$ python3 -q
>>> import numpy as np
>>> np.set_printoptions(precision=2, suppress=True, linewidth=140)
>>> feats = np.load("mat.npy")
>>> feats
array([[0, 1, 1],
       [1, 0, 1],
       [1, 1, 0]])
>>> other = feats / np.linalg.norm(feats, axis=1, keepdims=True)
>>> gram = other @ other.T
>>> gram[0]
array([1. , 0.5, 0.5])
>>> round(float(np.degrees(np.arccos(np.clip(gram[0, 1], -1, 1)))), 2)
60.0
>>> np.linalg.norm(other, axis=1)
array([1., 1., 1.])
>>> E = np.load("dump.npy")
>>> E
array([[6, 4, 3, 0],
       [4, 6, 4, 3],
       [3, 4, 6, 4],
       [0, 3, 4, 6]])
>>> P = np.triu(np.array([[-2, 0, -2, 0], [-1, 1, 0, 3], [0, 3, -1, -2], [1, -1, -1, -1]]), 1) + np.eye(4)
>>> other = P @ E @ np.linalg.inv(P)
>>> other
array([[  0.,  -4.,  -9., -14.],
       [  4.,  15.,  24.,  24.],
       [  3.,  -2.,   4.,   6.],
       [  0.,   3.,   4.,   5.]])
>>> np.trace(other), np.trace(E)
(np.float64(24.0), np.int64(24))
>>> evals, V = np.linalg.eig(other)
>>> np.sort(np.linalg.eigvals(other.T))
array([ 0.72,  1.76,  6.24, 15.28])
>>> np.sort(np.linalg.eigvals(other @ other))
array([  0.52,   3.11,  38.89, 233.48])
>>> print(np.round(np.prod(evals), 2))
121.0
>>> f = np.array([0, 0, 3, 4])
>>> other = E + np.outer(f, np.eye(4)[0])
>>> round(float(np.linalg.det(other) / np.linalg.det(E)), 2), round(1 + np.linalg.solve(E, f)[0], 2)
(1.64, np.float64(1.64))
>>> print(np.linalg.matrix_rank(other - E))
1
>>> np.linalg.matrix_rank(np.linalg.inv(other) - np.linalg.inv(E), tol=1e-8)
np.int64(1)
>>> other
array([[6., 4., 3., 0.],
       [4., 6., 4., 3.],
       [6., 4., 6., 4.],
       [4., 3., 4., 6.]])
>>> F = np.minimum.outer(np.arange(1, 5), np.arange(1, 5)) * 3
>>> print(F)
[[ 3  3  3  3]
 [ 3  6  6  6]
 [ 3  6  9  9]
 [ 3  6  9 12]]
>>> print(round(np.linalg.det(feats[::-1]), 2))
-2.0
>>> round(float(np.linalg.eigvals(feats).sum().real), 2)
-0.0
>>> np.kron(np.eye(2, dtype=int), feats)
array([[0, 1, 1, 0, 0, 0],
       [1, 0, 1, 0, 0, 0],
       [1, 1, 0, 0, 0, 0],
       [0, 0, 0, 0, 1, 1],
       [0, 0, 0, 1, 0, 1],
       [0, 0, 0, 1, 1, 0]])
>>> np.einsum("ii->", feats)
np.int64(0)
>>> round(np.linalg.det(feats.T), 2)
np.float64(2.0)
>>> rng = np.random.default_rng(187)
>>> other = F + rng.integers(-2, 3, (4, 1)) @ rng.integers(-2, 3, (1, 4))
>>> other
array([[ 3,  3,  3,  3],
       [ 4,  6,  7,  7],
       [ 3,  6,  9,  9],
       [ 4,  6, 10, 13]])
>>> print(np.abs(other - F).sum(axis=1))
[0 3 0 3]
>>> np.round(np.linalg.svd(other - F, compute_uv=False), 2) + 0
array([2.45, 0.  , 0.  , 0.  ])
>>> Lm = np.linalg.cholesky(F)
>>> print(round(float(np.prod(np.diag(Lm)) ** 2), 2), round(np.linalg.det(F), 2))
81.0 81.0
>>> np.linalg.eigvalsh(F).min() > 0
np.True_
>>> print(np.diag(Lm) ** 2)
[3. 3. 3. 3.]
>>> Lm @ Lm.T
array([[ 3.,  3.,  3.,  3.],
       [ 3.,  6.,  6.,  6.],
       [ 3.,  6.,  9.,  9.],
       [ 3.,  6.,  9., 12.]])
>>> data = np.loadtxt("run9.csv", delimiter=",")
>>> print(data)
[[ 0.  4. -5.  0.]
 [-5.  5.  5.  5.]
 [ 2.  3.  4. -5.]
 [ 1.  1.  1.  0.]]
>>> P = np.triu(np.array([[0, -1, -2], [2, 2, -2], [1, 0, -2]]), 1) + np.eye(3)
>>> other = P @ feats @ np.linalg.inv(P)
>>> P @ feats - feats @ P
array([[-3., -2.,  1.],
       [-2., -1.,  2.],
       [ 0.,  1.,  4.]])
>>> np.linalg.matrix_rank(other)
np.int64(3)
>>> M = np.array([[2, 2, 0], [2, 2, 2], [0, 2, 2]]) * (rng.random((3, 3)) < 0.3)
>>> print(M)
[[0 0 0]
 [2 0 2]
 [0 0 0]]
>>> other = np.array([[2, -2], [1, -3]])
>>> basis = np.kron(other, M)
>>> basis
array([[ 0,  0,  0,  0,  0,  0],
       [ 4,  0,  4, -4,  0, -4],
       [ 0,  0,  0,  0,  0,  0],
       [ 0,  0,  0,  0,  0,  0],
       [ 2,  0,  2, -6,  0, -6],
       [ 0,  0,  0,  0,  0,  0]])
>>> print(np.linalg.matrix_rank(basis))
2
>>> np.abs(np.diag(np.linalg.qr(basis)[1])) > 1e-9
array([ True, False, False, False, False, False])
>>> round(float(np.trace(np.linalg.pinv(basis) @ basis)), 2)
2.0
>>> np.allclose(basis[:-1].T @ np.linalg.lstsq(basis[:-1].T, basis[-1])[0], basis[-1])
True
>>> print(basis @ np.linalg.pinv(basis) @ basis)
[[ 0.  0.  0.  0.  0.  0.]
 [ 4.  0.  4. -4.  0. -4.]
 [ 0.  0.  0.  0.  0.  0.]
 [ 0.  0.  0.  0.  0.  0.]
 [ 2.  0.  2. -6.  0. -6.]
 [ 0.  0.  0.  0.  0.  0.]]
>>> np.linalg.lstsq(basis[:-1].T, basis[-1])[2]
np.int32(2)
>>> W0 = np.loadtxt("data.csv", delimiter=",")
>>> W0
array([[ 0.8, -1.4, -0.7],
       [ 0.8,  0.3,  0.6],
       [ 0.5, -1.5, -0.6]])
>>> q, V = np.linalg.qr(W0[:, :2])[0], np.linalg.qr(W0[:, 2:])[0]
>>> sigma = np.linalg.svd(q.T @ V, compute_uv=False)
>>> np.degrees(np.arccos(sigma.clip(0, 1)))
array([11.36])
>>> other = W0 + rng.integers(-2, 3, (3, 2)) @ rng.integers(-2, 3, (2, 3))
>>> other
array([[ 3.8,  2.6,  3.3],
       [-3.2, -3.7, -5.4],
       [ 3.5,  0.5,  4.4]])
>>> np.abs(other - W0).sum(axis=1)
array([11., 14., 10.])
>>> other - W0
array([[ 3.,  4.,  4.],
       [-4., -4., -6.],
       [ 3.,  2.,  5.]])
>>> np.linalg.matrix_rank(other - W0, tol=1e-8)
np.int64(2)
>>> x = np.array([-6, 0, 9])
>>> other * x
array([[-22.8,   0. ,  29.7],
       [ 19.2,  -0. , -48.6],
       [-21. ,   0. ,  39.6]])
>>> print(np.einsum("ij,j->i", other, x))
[  6.9 -29.4  18.6]
>>> other @ np.eye(3)[0]
array([ 3.8, -3.2,  3.5])
>>> other @ np.ones(3)
array([  9.7, -12.3,   8.4])
>>> print(other @ x)
[  6.9 -29.4  18.6]
>>> other @ (2 * x)
array([ 13.8, -58.8,  37.2])
>>> (other @ x).argmax()
np.int64(2)
>>> K = np.load("w.npy")
>>> print(K)
[[2 0 0]
 [4 0 0]
 [0 0 4]
 [2 0 0]
 [0 0 4]
 [4 0 0]
 [0 0 4]
 [0 0 2]
 [6 0 0]
 [2 0 0]
 [6 0 0]
 [2 0 0]
 [0 0 4]
 [0 0 4]
 [0 0 2]
 [4 0 0]
 [0 0 2]
 [0 0 4]
 [0 0 4]
 [2 0 0]]
>>> rank = np.linalg.matrix_rank(K)
>>> print(rank)
2
>>> ns = np.linalg.svd(K)[2][rank:].T
>>> print(np.allclose(K @ ns, 0))
True
>>> ns[:, 0] / ns[np.abs(ns[:, 0]).round(6).argmax(), 0]
array([0., 1., 0.])
>>> print(np.linalg.matrix_rank(K.T @ K), np.linalg.matrix_rank(K @ K.T))
2 2
>>> f = np.array([0, 1, 2, 0])
>>> other = data + np.outer(f, np.eye(4)[0])
>>> other
array([[ 0.,  4., -5.,  0.],
       [-4.,  5.,  5.,  5.],
       [ 4.,  3.,  4., -5.],
       [ 1.,  1.,  1.,  0.]])
>>> x = np.array([-2, -1, -1, -2])
>>> rhs = other @ x
>>> beta, lr = np.zeros(4), 1 / np.linalg.norm(other, 2) ** 2
>>> for i in range(30):
...     beta -= lr * other.T @ (other @ beta - rhs)
...     if i % 10 == 0: print(i, round(np.linalg.norm(other @ beta - rhs), 2))
... 
0 3.05
10 1.99
20 1.87
>>> round(np.linalg.cond(other), 2)
np.float64(12.56)
>>> print(beta)
[-0.21 -1.03 -1.02 -0.54]
>>> np.round(np.linalg.norm(K, 2) / np.linalg.norm(K), 2)
np.float64(0.73)
>>> np.linalg.norm(K, axis=0)
array([11.83,  0.  , 11.14])
>>> A = np.array([[-2, 3, 1, 1], [2, 2, 3, -3], [-1, 2, 0, -1], [2, 2, 0, -1]])
>>> A[:, 2] = 4 * A[:, 1]
>>> A
array([[-2,  3, 12,  1],
       [ 2,  2,  8, -3],
       [-1,  2,  8, -1],
       [ 2,  2,  8, -1]])
>>> P = np.triu(np.array([[8, 7, 7, 3], [0, 4, 1, 2], [1, 9, 1, 7], [9, 9, 0, 4]]), 1) + np.eye(4)
>>> other = P @ A @ np.linalg.inv(P)
>>> other
array([[  11.,  -40.,  111., -760.],
       [   5.,  -27.,   24., -135.],
       [  13.,  -75.,   48., -233.],
       [   2.,  -12.,    6.,  -25.]])
>>> np.linalg.matrix_rank(other)
np.int64(3)
>>> np.round(np.linalg.det(other), 2)
np.float64(-0.0)
>>> print(np.trace(other), np.trace(A))
7.0 7
>>> other = A + rng.integers(-2, 3, (4, 3)) @ rng.integers(-2, 3, (3, 4))
>>> print(other)
[[-4  4 12 -5]
 [ 0 -1  2 -6]
 [ 3  2  8  2]
 [ 8  2  7  1]]
>>> np.abs(other - A).sum(axis=1)
array([ 9, 14,  7,  9])
>>> other - A
array([[-2,  1,  0, -6],
       [-2, -3, -6, -3],
       [ 4,  0,  0,  3],
       [ 6,  0, -1,  2]])
>>> round(float(np.linalg.eigvals(A).sum().real), 2)
7.0
>>> print(np.round(np.poly(A), 2) + 0)
[  1.  -7. -10.  80.   0.]
>>> round(np.linalg.det(A.T), 2)
np.float64(0.0)
>>> np.einsum("ij,ji->", A, A)
np.int64(69)
>>> np.kron(np.eye(2, dtype=int), A)
array([[-2,  3, 12,  1,  0,  0,  0,  0],
       [ 2,  2,  8, -3,  0,  0,  0,  0],
       [-1,  2,  8, -1,  0,  0,  0,  0],
       [ 2,  2,  8, -1,  0,  0,  0,  0],
       [ 0,  0,  0,  0, -2,  3, 12,  1],
       [ 0,  0,  0,  0,  2,  2,  8, -3],
       [ 0,  0,  0,  0, -1,  2,  8, -1],
       [ 0,  0,  0,  0,  2,  2,  8, -1]])
>>> np.round(np.linalg.eigvals(A), 2) + 0
array([ 6.72, -3.31,  3.6 ,  0.  ])
>>> np.round(np.linalg.det(A[::-1]), 2)
np.float64(0.0)
>>> rank = np.linalg.matrix_rank(A)
>>> rank
np.int64(3)
>>> ns = np.linalg.svd(A)[2][rank:].T
>>> ns.shape
(4, 1)
>>> np.round(ns[:, 0] / ns[np.abs(ns[:, 0]).round(6).argmax(), 0], 2) + 0
array([ 0.  ,  1.  , -0.25,  0.  ])
>>> [int(np.linalg.matrix_rank(A[:i])) for i in range(1, len(A) + 1)]
[1, 2, 3, 3]
>>> np.linalg.matrix_rank(A.T @ A), np.linalg.matrix_rank(A @ A.T)
(np.int64(3), np.int64(3))
